$ ipython --no-banner

In [1]: import numpy as np

In [2]: np.set_printoptions(suppress=True, linewidth=200)

In [3]: tidy = lambda a: np.round(a, 2) + 0

In [4]: mat = np.load("out5.npy")

In [5]: mat
Out[5]: 
array([[21, 20, 54,  0,  0,  0,  0,  0,  0,  0],
       [14,  0, 32,  0, 21,  0, 13,  0,  0,  0],
       [ 3,  0,  2,  3, 15,  0,  7,  6,  0,  0],
       [14, 35, 32,  0,  0,  0,  0,  0,  0,  3],
       [ 0,  0,  0, 11,  0, 13,  0, 22, 22,  0],
       [ 2,  0,  6,  0,  7,  0,  0, 10,  0,  0],
       [ 0,  0,  0, 13,  2, 14,  0, 22, 25,  0],
       [ 4,  0, 10,  0,  7,  0,  0,  6,  0,  0],
       [11,  0, 24,  0, 17,  0,  9,  0,  0,  0],
       [ 0,  9,  0,  7,  0, 14,  0, 10, 19,  8],
       [ 0,  5,  0, 23, 24, 16, 42,  6, 37, 30],
       [ 1, 12,  0,  0,  0,  6,  0,  3,  4,  2],
       [ 3,  2,  0,  6,  9,  3, 10,  3,  7,  3],
       [ 4,  0,  0, 12, 32,  0, 33,  5, 10,  1],
       [ 4,  0,  8,  0, 23,  0,  5,  8,  0,  0],
       [ 0,  0,  0,  0, 28,  0,  0, 19,  0,  0],
       [ 0,  3,  0, 24, 22, 18, 39,  9, 40, 29],
       [ 0,  0,  0, 12, 39,  0, 12, 31,  7,  0],
       [ 0,  0,  0,  8, 40,  0, 21, 17,  0,  0],
       [20, 53, 44,  0,  0,  0,  0,  0,  0, 21],
       [ 1, 12,  0, 16, 10, 14, 25,  3, 28, 26],
       [ 0,  0,  0,  8,  0, 10,  0, 17, 16,  0],
       [ 5,  0,  1, 12, 25,  3, 32,  1, 13, 11],
       [20, 37, 48,  0,  0,  0,  0,  0,  0,  1],
       [ 0,  2,  0, 21,  0, 24, 10, 18, 43, 21],
       [ 0,  0,  0, 28, 14, 26, 25, 23, 52, 22],
       [ 0,  0,  0, 20,  9, 19, 18, 15, 37, 18],
       [ 5, 12,  2,  7,  7,  5, 15,  0, 10, 14],
       [ 0,  0,  0, 26, 11, 25, 22, 21, 49, 22],
       [24, 33, 55,  0,  7,  0, 14,  0,  0,  8],
       [ 3,  2,  0, 14, 21,  7, 30,  3, 19, 15],
       [ 0,  0,  0, 23, 24, 16, 38, 10, 37, 24],
       [ 2,  0,  4,  0, 23,  0,  1, 12,  0,  0],
       [ 1, 24,  0, 15,  0, 18, 18,  0, 31, 35],
       [ 0,  3,  0, 17,  1, 19,  9, 14, 34, 17],
       [ 6,  0,  1, 17, 36,  4, 48,  0, 19, 18],
       [ 0,  0,  0, 16, 17, 11, 16, 17, 25,  1],
       [ 7, 34,  5,  5,  0, 10,  8,  0, 13, 31],
       [ 0,  0,  0, 20,  2, 22,  1, 27, 40,  4],
       [12,  0, 26,  0, 27,  0, 19,  0,  0,  0],
       [10, 19, 25,  0,  0,  0,  0,  0,  0,  0],
       [ 0,  0,  0, 12, 46,  0, 19, 29,  4,  0],
       [ 9,  0, 10, 13, 37,  0, 47,  0, 10, 14],
       [ 0,  0,  0, 21, 28, 12, 30, 18, 31,  5],
       [12,  0, 27,  0, 24,  0, 14,  0,  0,  0],
       [10,  3, 23,  0,  4,  0,  0,  0,  0,  0]])

In [6]: P = mat @ np.linalg.solve(mat.T @ mat, mat.T)

In [7]: tidy(P @ mat[:, 7])
Out[7]: 
array([ 0.,  0.,  6.,  0., 22., 10., 22.,  6.,  0., 10.,  6.,  3.,  3.,  5.,  8., 19.,  9., 31., 17.,  0.,  3., 17.,  1.,  0., 18., 23., 15.,  0., 21.,  0.,  3., 10., 12.,  0., 14.,  0., 17.,  0.,
       27.,  0.,  0., 29.,  0., 18.,  0.,  0.])

In [8]: tidy(np.trace(P))
Out[8]: np.float64(10.0)

In [9]: C = mat[[28, 10]].astype(float)

In [10]: for _ in range(3):
    ...:     idx = np.linalg.norm(mat[:, None] - C, axis=-1).argmin(axis=1)
    ...:     C = np.array([mat[idx == j].mean(axis=0) for j in range(2)])
    ...: 

In [11]: idx
Out[11]: array([1, 1, 1, 1, 0, 1, 0, 1, 1, 0, 0, 0, 1, 1, 1, 1, 0, 1, 1, 1, 0, 0, 1, 1, 0, 0, 0, 1, 0, 1, 1, 0, 1, 0, 0, 1, 0, 1, 0, 1, 1, 1, 1, 0, 1, 1])

In [12]: tidy(C[1] - C[0])
Out[12]: array([  7.87,   5.04,  15.68, -12.85,   8.57, -15.36,  -3.53,  -8.81, -27.67,  -9.67])

In [13]: np.bincount(idx)
Out[13]: array([18, 28])

In [14]: Xs = (mat - mat.mean(axis=0)) / mat.std(axis=0)

In [15]: np.argwhere(np.abs(Xs) > 2)
Out[15]: 
array([[ 0,  0],
       [ 0,  2],
       [ 3,  1],
       [17,  7],
       [19,  0],
       [19,  1],
       [19,  2],
       [23,  0],
       [23,  1],
       [23,  2],
       [24,  5],
       [25,  3],
       [25,  5],
       [25,  8],
       [28,  5],
       [28,  8],
       [29,  0],
       [29,  1],
       [29,  2],
       [33,  9],
       [35,  6],
       [37,  1],
       [37,  9],
       [41,  4],
       [41,  7],
       [42,  6]])

In [16]: tidy(Xs.std(axis=0))
Out[16]: array([1., 1., 1., 1., 1., 1., 1., 1., 1., 1.])

In [17]: coef = np.linalg.lstsq(np.delete(Xs, 1, axis=1), Xs[:, 1])[0]

In [18]: tidy(coef)
Out[18]: array([ 0.53,  0.08,  1.22, -0.52,  0.16, -0.29,  0.25, -1.81,  0.85])

In [19]: arr = np.load("data.npy")

In [20]: arr
Out[20]: 
array([[12,  4,  2,  2,  2,  0,  5,  1,  3,  3,  5,  3],
       [ 5, 21,  3,  3,  5,  2,  2,  1,  2,  0,  3,  4],
       [ 2,  1, 22,  2,  5,  5,  0,  2,  4,  4,  2,  5],
       [ 2,  3,  2, 24,  5,  0,  0,  3,  2,  5,  0,  4],
       [ 0,  1,  3,  0,  0,  4,  5,  3,  0,  3,  0,  4],
       [ 4,  0,  4,  2,  0, 20,  2,  3,  0,  3,  2,  4],
       [ 3,  3,  2,  0,  5,  3, 25,  0,  1,  2,  5,  1],
       [ 0,  0,  4,  0,  4,  5,  4, 22,  1,  4,  4,  4],
       [ 0,  1,  5,  0,  5,  4,  4,  2,  5,  3,  1,  3],
       [ 3,  4,  1,  5,  3,  4,  3,  0,  5, 25,  0,  1],
       [ 1,  2,  4,  4,  5,  2,  5,  0,  5,  2, 21,  3],
       [ 1,  0,  2,  5,  4,  1,  5,  5,  5,  4,  0, 25]])

In [21]: other = np.linalg.inv(arr)

In [22]: np.allclose(other, arr.T)
Out[22]: False

In [23]: tidy(np.linalg.inv(other))
Out[23]: 
array([[12.,  4.,  2.,  2.,  2.,  0.,  5.,  1.,  3.,  3.,  5.,  3.],
       [ 5., 21.,  3.,  3.,  5.,  2.,  2.,  1.,  2.,  0.,  3.,  4.],
       [ 2.,  1., 22.,  2.,  5.,  5.,  0.,  2.,  4.,  4.,  2.,  5.],
       [ 2.,  3.,  2., 24.,  5.,  0.,  0.,  3.,  2.,  5.,  0.,  4.],
       [ 0.,  1.,  3.,  0.,  0.,  4.,  5.,  3.,  0.,  3.,  0.,  4.],
       [ 4.,  0.,  4.,  2.,  0., 20.,  2.,  3.,  0.,  3.,  2.,  4.],
       [ 3.,  3.,  2.,  0.,  5.,  3., 25.,  0.,  1.,  2.,  5.,  1.],
       [ 0.,  0.,  4.,  0.,  4.,  5.,  4., 22.,  1.,  4.,  4.,  4.],
       [ 0.,  1.,  5.,  0.,  5.,  4.,  4.,  2.,  5.,  3.,  1.,  3.],
       [ 3.,  4.,  1.,  5.,  3.,  4.,  3.,  0.,  5., 25.,  0.,  1.],
       [ 1.,  2.,  4.,  4.,  5.,  2.,  5.,  0.,  5.,  2., 21.,  3.],
       [ 1.,  0.,  2.,  5.,  4.,  1.,  5.,  5.,  5.,  4.,  0., 25.]])

In [24]: tidy(np.linalg.slogdet(arr)[0])
Out[24]: np.float64(-1.0)

In [25]: (np.abs(other) > 1e-9).astype(int)
Out[25]: 
array([[1, 1, 1, 1, 1, 1, 1, 1, 1, 1, 1, 1],
       [1, 1, 1, 1, 1, 1, 1, 1, 1, 1, 1, 1],
       [1, 1, 1, 1, 1, 1, 1, 1, 1, 1, 1, 1],
       [1, 1, 1, 1, 1, 1, 1, 1, 1, 1, 1, 1],
       [1, 1, 1, 1, 1, 1, 1, 1, 1, 1, 1, 1],
       [1, 1, 1, 1, 1, 1, 1, 1, 1, 1, 1, 1],
       [1, 1, 1, 1, 1, 1, 1, 1, 1, 1, 1, 1],
       [1, 1, 1, 1, 1, 1, 1, 1, 1, 1, 1, 1],
       [1, 1, 1, 1, 1, 1, 1, 1, 1, 1, 1, 1],
       [1, 1, 1, 1, 1, 1, 1, 1, 1, 1, 1, 1],
       [1, 1, 1, 1, 1, 1, 1, 1, 1, 1, 1, 1],
       [1, 1, 1, 1, 1, 1, 1, 1, 1, 1, 1, 1]])

In [26]: data = np.cumsum(np.array([[4, 4, -2, 3, 0, 5, 2],
    ...:     [-3, 4, -1, -3, 1, -2, 1],
    ...:     [-4, -1, 1, 0, -2, -1, 3],
    ...:     [-2, -5, 4, -2, -5, -4, 1],
    ...:     [0, 4, 3, 0, -5, -4, -5],
    ...:     [4, -2, -5, 2, 1, -3, -2],
    ...:     [-5, -5, -3, -2, -2, 3, -3],
    ...:     [3, 4, 5, 5, -5, -1, -1],
    ...:     [4, -5, 5, 2, 0, -2, 2],
    ...:     [-2, 1, -2, 5, -2, -2, 3],
    ...:     [4, -2, -4, 4, -4, -2, 3],
    ...:     [-4, 4, 3, -1, -1, -2, 5],
    ...:     [5, -1, -3, 3, 5, -2, 3],
    ...:     [4, 0, -4, 5, 3, 0, 2],
    ...:     [-5, 5, 3, 1, 2, 2, -4],
    ...:     [-3, 5, -4, 3, -1, 2, -3],
    ...:     [1, 0, 1, 4, -1, -1, -5],
    ...:     [-4, -5, -5, 5, -1, 1, 2],
    ...:     [0, 5, -2, -5, 0, 3, -3],
    ...:     [3, 3, -5, 5, 3, -4, -1],
    ...:     [0, -2, -4, 3, 0, 2, -2]]), axis=0)

In [27]: data
Out[27]: 
array([[  4,   4,  -2,   3,   0,   5,   2],
       [  1,   8,  -3,   0,   1,   3,   3],
       [ -3,   7,  -2,   0,  -1,   2,   6],
       [ -5,   2,   2,  -2,  -6,  -2,   7],
       [ -5,   6,   5,  -2, -11,  -6,   2],
       [ -1,   4,   0,   0, -10,  -9,   0],
       [ -6,  -1,  -3,  -2, -12,  -6,  -3],
       [ -3,   3,   2,   3, -17,  -7,  -4],
       [  1,  -2,   7,   5, -17,  -9,  -2],
       [ -1,  -1,   5,  10, -19, -11,   1],
       [  3,  -3,   1,  14, -23, -13,   4],
       [ -1,   1,   4,  13, -24, -15,   9],
       [  4,   0,   1,  16, -19, -17,  12],
       [  8,   0,  -3,  21, -16, -17,  14],
       [  3,   5,   0,  22, -14, -15,  10],
       [  0,  10,  -4,  25, -15, -13,   7],
       [  1,  10,  -3,  29, -16, -14,   2],
       [ -3,   5,  -8,  34, -17, -13,   4],
       [ -3,  10, -10,  29, -17, -10,   1],
       [  0,  13, -15,  34, -14, -14,   0],
       [  0,  11, -19,  37, -14, -12,  -2]])

In [28]: vec = np.array([2, 2, 1, 1, 1, 1, 3])

In [29]: rhs = data @ vec

In [30]: tidy(np.linalg.lstsq(data, rhs)[0])
Out[30]: array([2., 2., 1., 1., 1., 1., 3.])

In [31]: rhs
Out[31]: array([ 28,  28,  25,   7,  -6, -13, -46, -31, -22, -16,  -9,   5,  25,  43,  39,  34,  24,  12,   9,  17,   8])

In [32]: rng = np.random.default_rng(225)

In [33]: rhs = rhs + 0.02 * rng.normal(size=21)

In [34]: tidy(rhs)
Out[34]: array([ 28.03,  27.98,  24.97,   6.98,  -6.  , -12.99, -46.01, -30.96, -22.02, -16.01,  -9.01,   5.01,  25.01,  42.96,  39.02,  33.99,  23.99,  12.05,   9.01,  16.99,   7.94])

In [35]: coef, *_ = np.linalg.lstsq(data, rhs)

In [36]: tidy(data.T @ (rhs - data @ coef))
Out[36]: array([0., 0., 0., 0., 0., 0., 0.])

In [37]: tidy(np.linalg.norm(rhs - data @ coef))
Out[37]: np.float64(0.1)

In [38]: r0 = np.array([1, -2])

In [39]: np.cross(data[13, :3], data[17, :3])
Out[39]: array([15, 73, 40])

In [40]: np.polyval(r0, data[13])
Out[40]: array([  6,  -2,  -5,  19, -18, -19,  12])

In [41]: np.correlate(data[13], data[17], "full")
Out[41]: array([  32, -104, -148,  395, -350, -279, 1263, -620, -574,  469, -149,  121,  -42])

In [42]: np.convolve(data[13], r0)
Out[42]: array([  8, -16,  -3,  27, -58,  15,  48, -28])

In [43]: C = data[[12, 14]].astype(float)

In [44]: for _ in range(5):
    ...:     idx = np.linalg.norm(data[:, None] - C, axis=-1).argmin(axis=1)
    ...:     C = np.array([data[idx == j].mean(axis=0) for j in range(2)])
    ...: 

In [45]: idx
Out[45]: array([0, 0, 0, 0, 0, 0, 0, 0, 0, 0, 0, 0, 1, 1, 1, 1, 1, 1, 1, 1, 1])

In [46]: tidy(C[1] - C[0])
Out[46]: array([ 2.44,  4.78, -8.11, 23.94, -4.19, -8.22,  3.25])

In [47]: np.bincount(idx)
Out[47]: array([12,  9])

In [48]: np.abs(C[1] - C[0]).argmax()
Out[48]: np.int64(3)

In [49]: dist = np.linalg.norm(data[:, None] - data[None], axis=-1)

In [50]: tidy(dist[:5, :5])
Out[50]: 
array([[ 0.  ,  6.4 ,  9.64, 15.36, 20.02],
       [ 6.4 ,  0.  ,  5.66, 13.82, 18.28],
       [ 9.64,  5.66,  0.  ,  9.54, 15.43],
       [15.36, 13.82,  9.54,  0.  ,  9.54],
       [20.02, 18.28, 15.43,  9.54,  0.  ]])

In [51]: dist.mean(axis=1).argmax()
Out[51]: np.int64(20)

In [52]: dist.shape
Out[52]: (21, 21)

In [53]: E = np.vander(np.arange(5) - 4, 4, increasing=True)

In [54]: E
Out[54]: 
array([[  1,  -4,  16, -64],
       [  1,  -3,   9, -27],
       [  1,  -2,   4,  -8],
       [  1,  -1,   1,  -1],
       [  1,   0,   0,   0]])

In [55]: np.argsort(-np.linalg.norm(E, axis=0).round(6), kind="stable")[:3]
Out[55]: array([3, 2, 1])

In [56]: round(np.log10(np.linalg.cond(E)))
Out[56]: 2

In [57]: np.linalg.matrix_rank(E, rtol=0.1)
Out[57]: np.int64(1)

In [58]: np.linalg.cond(E) > 100
Out[58]: np.True_

In [59]: tidy(np.abs(np.linalg.svd(E)[2][-1]))
Out[59]: array([0.19, 0.83, 0.51, 0.08])

In [60]: tidy(np.linalg.norm(E, 2) / np.linalg.norm(E))
Out[60]: np.float64(1.0)

In [61]: C2 = E.T @ E

In [62]: np.allclose(C2, C2.T)
Out[62]: True

In [63]: tidy(np.linalg.eigvalsh(C2)[::-1])
Out[63]: array([5264.1 ,   13.49,    1.3 ,    0.11])

In [64]: tidy(np.linalg.svd(E, compute_uv=False) ** 2)
Out[64]: array([5264.1 ,   13.49,    1.3 ,    0.11])

In [65]: np.linalg.matrix_rank(C2)
Out[65]: np.int64(4)

In [66]: W0 = np.load("m.npy")

In [67]: W0
Out[67]: 
array([[0, 0, 4, 3, 0, 1, 3, 0, 4, 0, 1, 3, 5],
       [0, 0, 2, 3, 1, 1, 4, 4, 0, 0, 1, 3, 0],
       [0, 0, 0, 0, 1, 4, 0, 0, 5, 2, 4, 3, 5],
       [0, 0, 0, 0, 4, 5, 5, 5, 3, 5, 4, 3, 2],
       [0, 0, 0, 0, 0, 3, 2, 5, 5, 0, 4, 4, 4],
       [0, 0, 0, 0, 0, 0, 5, 4, 1, 2, 2, 0, 0],
       [0, 0, 0, 0, 0, 0, 0, 4, 0, 3, 3, 1, 0],
       [0, 0, 0, 0, 0, 0, 0, 0, 0, 3, 3, 0, 2],
       [0, 0, 0, 0, 0, 0, 0, 0, 0, 1, 1, 3, 4],
       [0, 0, 0, 0, 0, 0, 0, 0, 0, 0, 4, 4, 3],
       [0, 0, 0, 0, 0, 0, 0, 0, 0, 0, 0, 2, 1],
       [0, 0, 0, 0, 0, 0, 0, 0, 0, 0, 0, 0, 0],
       [0, 0, 0, 0, 0, 0, 0, 0, 0, 0, 0, 0, 0]])

In [68]: vec = np.array([2, 2, 3, 3, 1, 1, 0, 2, 2, 0])

In [69]: rhs = mat @ vec

In [70]: tidy(np.linalg.lstsq(mat, rhs)[0])
Out[70]: array([2., 2., 3., 3., 1., 1., 0., 2., 2., 0.])

In [71]: tidy(np.linalg.pinv(mat) @ mat)
Out[71]: 
array([[1., 0., 0., 0., 0., 0., 0., 0., 0., 0.],
       [0., 1., 0., 0., 0., 0., 0., 0., 0., 0.],
       [0., 0., 1., 0., 0., 0., 0., 0., 0., 0.],
       [0., 0., 0., 1., 0., 0., 0., 0., 0., 0.],
       [0., 0., 0., 0., 1., 0., 0., 0., 0., 0.],
       [0., 0., 0., 0., 0., 1., 0., 0., 0., 0.],
       [0., 0., 0., 0., 0., 0., 1., 0., 0., 0.],
       [0., 0., 0., 0., 0., 0., 0., 1., 0., 0.],
       [0., 0., 0., 0., 0., 0., 0., 0., 1., 0.],
       [0., 0., 0., 0., 0., 0., 0., 0., 0., 1.]])

In [72]: tidy(np.linalg.solve(mat.T @ mat, mat.T @ rhs))
Out[72]: array([2., 2., 3., 3., 1., 1., 0., 2., 2., 0.])

In [73]: rhs = rhs + 0.05 * rng.normal(size=46)

In [74]: tidy(rhs)
Out[74]: 
array([243.94, 145.06,  48.02, 193.94, 134.01,  49.  , 148.97,  57.01, 110.99, 110.94, 205.05,  45.88,  60.02, 106.06,  71.  ,  66.08, 216.01, 150.9 ,  97.99, 277.96, 159.98, 100.03, 105.07, 257.93,
       212.97, 273.99, 192.02,  92.89, 253.99, 285.99, 124.02, 203.  ,  62.96, 174.96, 173.05, 143.96, 159.95, 148.07, 218.03, 129.04, 133.03, 147.99, 144.03, 200.95, 128.97,  98.99])

In [75]: coef, *_ = np.linalg.lstsq(mat, rhs)

In [76]: coef.round()
Out[76]: array([2., 2., 3., 3., 1., 1., 0., 2., 2., 0.])

In [77]: [round(float(np.linalg.norm(np.linalg.solve(mat.T @ mat + lam * np.eye(10), mat.T @ rhs))), 2) for lam in (0, 1, 10, 100)]
Out[77]: [6.0, 5.98, 5.87, 5.66]

In [78]: tidy(coef)
Out[78]: array([2.01, 2.  , 3.  , 2.99, 1.  , 0.99, 0.  , 2.  , 2.01, 0.  ])
